% ipython --no-banner

In [1]: import numpy as np

In [2]: np.set_printoptions(precision=2, suppress=True, linewidth=120)

In [3]: data = np.load("m.npy")

In [4]: data
Out[4]: 
array([[ 4,  3,  0],
       [ 4,  3,  0],
       [ 3,  2, -1],
       [ 2,  1, -2],
       [ 4,  3,  0]])

In [5]: np.argsort(-np.linalg.norm(data, axis=0).round(6), kind="stable")[:3]
Out[5]: array([0, 1, 2])

In [6]: np.linalg.matrix_rank(data, rtol=0.1)
Out[6]: np.int64(2)

In [7]: np.allclose(data[:-1].T @ np.linalg.lstsq(data[:-1].T, data[-1])[0], data[-1])
Out[7]: True

In [8]: round(float(np.trace(np.linalg.pinv(data) @ data)), 2)
Out[8]: 2.0

In [9]: s = 5 * 0.2 ** np.arange(4)

In [10]: O, _ = np.linalg.qr(np.array([[-0.4, 0.4, -1.2, 1.5],
    ...:     [0.6, -0.9, 1.3, 1.9],
    ...:     [-1.3, -0.2, -1.5, 0.5],
    ...:     [-1.9, -1.3, -0.3, -1.0]]))

In [11]: rng = np.random.default_rng(830338)

In [12]: A = rng.normal(size=(12, 4)) * s @ O

In [13]: A
Out[13]: 
array([[-0.57,  0.95, -0.85, -1.29],
       [-0.41,  0.78, -1.33, -1.59],
       [-0.6 ,  1.85, -2.85, -4.71],
       [-0.66,  1.38, -3.19, -4.19],
       [-0.39,  1.66,  1.29, -0.08],
       [ 0.1 , -0.09,  1.6 ,  1.83],
       [ 1.03, -1.97,  3.02,  3.87],
       [ 0.54, -1.21, -0.59, -0.42],
       [ 1.55, -3.67,  5.32,  7.89],
       [-1.28,  3.73, -0.99, -3.66],
       [-0.89,  2.06, -3.98, -5.4 ],
       [ 1.29, -3.18,  2.28,  4.29]])

In [14]: D = np.linalg.norm(A[:, None] - A[None], axis=-1)

In [15]: D[:5, :5]
Out[15]: 
array([[0.  , 0.61, 4.06, 3.75, 2.56],
       [0.61, 0.  , 3.64, 3.26, 3.15],
       [4.06, 3.64, 0.  , 0.78, 6.21],
       [3.75, 3.26, 0.78, 0.  , 6.08],
       [2.56, 3.15, 6.21, 6.08, 0.  ]])

In [16]: np.linalg.norm(A - A.mean(axis=0), axis=1)
Out[16]: array([ 1.6 ,  1.98,  5.53,  5.2 ,  2.01,  2.69,  5.69,  1.61, 10.62,  5.14,  6.79,  6.28])

In [17]: D.shape
Out[17]: (12, 12)

In [18]: D[9]
Out[18]: array([ 3.73,  3.72,  2.92,  3.32,  4.8 ,  7.31, 10.52,  6.19, 15.37,  0.  ,  3.86, 11.33])

In [19]: np.unravel_index(D.round(6).argmax(), D.shape)
Out[19]: (np.int64(8), np.int64(10))
